>>> import numpy as np
>>> np.set_printoptions(suppress=True, linewidth=160)
>>> M = np.array([[-4, 3, -3], [3, -4, 3], [-3, 3, 4]])
>>> x = np.array([0, 1, 2])
>>> y = M @ x
>>> c, lr = np.zeros(3), 1 / np.linalg.norm(M, 2) ** 2
>>> for i in range(12):
...     c -= lr * M.T @ (M @ c - y)
...     if i % 2 == 0: print(i, round(np.linalg.norm(M @ c - y), 3))
... 
0 6.785
2 2.401
4 1.026
6 0.695
8 0.629
10 0.606
>>> np.round(np.linalg.cond(M), 3)
np.float64(8.446)
>>> c.round(3)
array([-0.421,  0.577,  1.997])
>>> E = np.loadtxt("x.csv", delimiter=",")
>>> E
array([[-0.86 , -2.122, -0.968],
       [ 1.786,  1.38 , -0.657],
       [-1.377, -3.195, -3.825],
       [-2.211, -5.059, -5.119],
       [ 0.762,  1.751,  2.225],
       [-0.61 , -0.993, -1.077],
       [-1.739, -4.613, -5.498],
       [-0.049, -0.735, -2.366],
       [-1.892, -4.032, -3.221],
       [ 3.512,  6.34 ,  5.883],
       [-1.962, -5.59 , -6.756],
       [ 0.781,  1.1  ,  0.035],
       [ 2.622,  5.466,  5.669],
       [ 1.08 ,  3.94 ,  6.412],
       [ 0.716, -0.436, -2.753],
       [-0.499, -1.064, -2.237],
       [ 0.274,  1.617,  2.663],
       [-0.689, -0.744,  0.865],
       [-3.698, -8.444, -8.541],
       [ 1.517,  3.218,  3.071],
       [-0.826, -3.036, -4.389],
       [ 0.932,  2.158,  1.887],
       [ 1.711,  4.674,  7.004],
       [ 2.723,  4.954,  3.348],
       [ 2.541,  6.122,  6.711],
       [-1.346, -2.57 , -2.158],
       [-0.941, -0.502,  0.655]])
>>> U, sv, Vt = np.linalg.svd(E, full_matrices=False)
>>> sv.round(3)
array([30.476,  5.385,  0.923])
>>> np.allclose(U * sv @ Vt, E)
True
>>> np.round(U.T @ U, 3) + 0
array([[1., 0., 0.],
       [0., 1., 0.],
       [0., 0., 1.]])
>>> (sv > 1e-8).sum()
np.int64(3)
>>> np.round(U.T @ E @ Vt.T, 3) + 0
array([[30.476,  0.   ,  0.   ],
       [ 0.   ,  5.385,  0.   ],
       [ 0.   ,  0.   ,  0.923]])
